>>> import numpy as np
>>> from numpy import linalg as LA
>>> np.set_printoptions(suppress=True, linewidth=160)
>>> rnd = lambda a: np.round(a, 3) + 0
>>> A = np.array([[-0.8, 1.6, 0.6],
...     [1.1, 0.9, 0.8],
...     [-1.9, 0.6, 0.8],
...     [0.2, -1.8, -0.4],
...     [-0.7, -1.5, -0.9],
...     [2.1, 0.0, -1.4],
...     [-0.4, 1.6, -0.6],
...     [0.0, 1.7, 0.8],
...     [-0.6, -0.8, -0.9],
...     [-0.7, 1.6, -0.3],
...     [0.1, -0.5, 0.1],
...     [1.1, -0.1, -1.0],
...     [0.4, 0.8, 0.4],
...     [-1.3, 0.5, 1.8],
...     [-1.3, -1.5, 0.6],
...     [0.7, 0.0, 0.5],
...     [1.1, -1.1, 0.5],
...     [0.7, 0.6, 1.1],
...     [-0.8, 0.8, 1.3]])
>>> A[9] *= 10
>>> A
array([[-0.8,  1.6,  0.6],
       [ 1.1,  0.9,  0.8],
       [-1.9,  0.6,  0.8],
       [ 0.2, -1.8, -0.4],
       [-0.7, -1.5, -0.9],
       [ 2.1,  0. , -1.4],
       [-0.4,  1.6, -0.6],
       [ 0. ,  1.7,  0.8],
       [-0.6, -0.8, -0.9],
       [-7. , 16. , -3. ],
       [ 0.1, -0.5,  0.1],
       [ 1.1, -0.1, -1. ],
       [ 0.4,  0.8,  0.4],
       [-1.3,  0.5,  1.8],
       [-1.3, -1.5,  0.6],
       [ 0.7,  0. ,  0.5],
       [ 1.1, -1.1,  0.5],
       [ 0.7,  0.6,  1.1],
       [-0.8,  0.8,  1.3]])
>>> # row 9 dominates
>>> out = np.c_[A[:, :1] @ np.array([[2]]), np.array([1, 3, 1, 3, -2, -2, 0, 3, -3, 1, 2, 3, 1, 1, 2, -2, 1, -2, 1])]
>>> print(out)
[[ -1.6   1. ]
 [  2.2   3. ]
 [ -3.8   1. ]
 [  0.4   3. ]
 [ -1.4  -2. ]
 [  4.2  -2. ]
 [ -0.8   0. ]
 [  0.    3. ]
 [ -1.2  -3. ]
 [-14.    1. ]
 [  0.2   2. ]
 [  2.2   3. ]
 [  0.8   1. ]
 [ -2.6   1. ]
 [ -2.6   2. ]
 [  1.4  -2. ]
 [  2.2   1. ]
 [  1.4  -2. ]
 [ -1.6   1. ]]
>>> print(rnd(LA.norm(LA.qr(A)[0].T @ out, axis=0) ** 2 / ((out ** 2).sum(axis=0) + 1e-12)))
[1.    0.125]
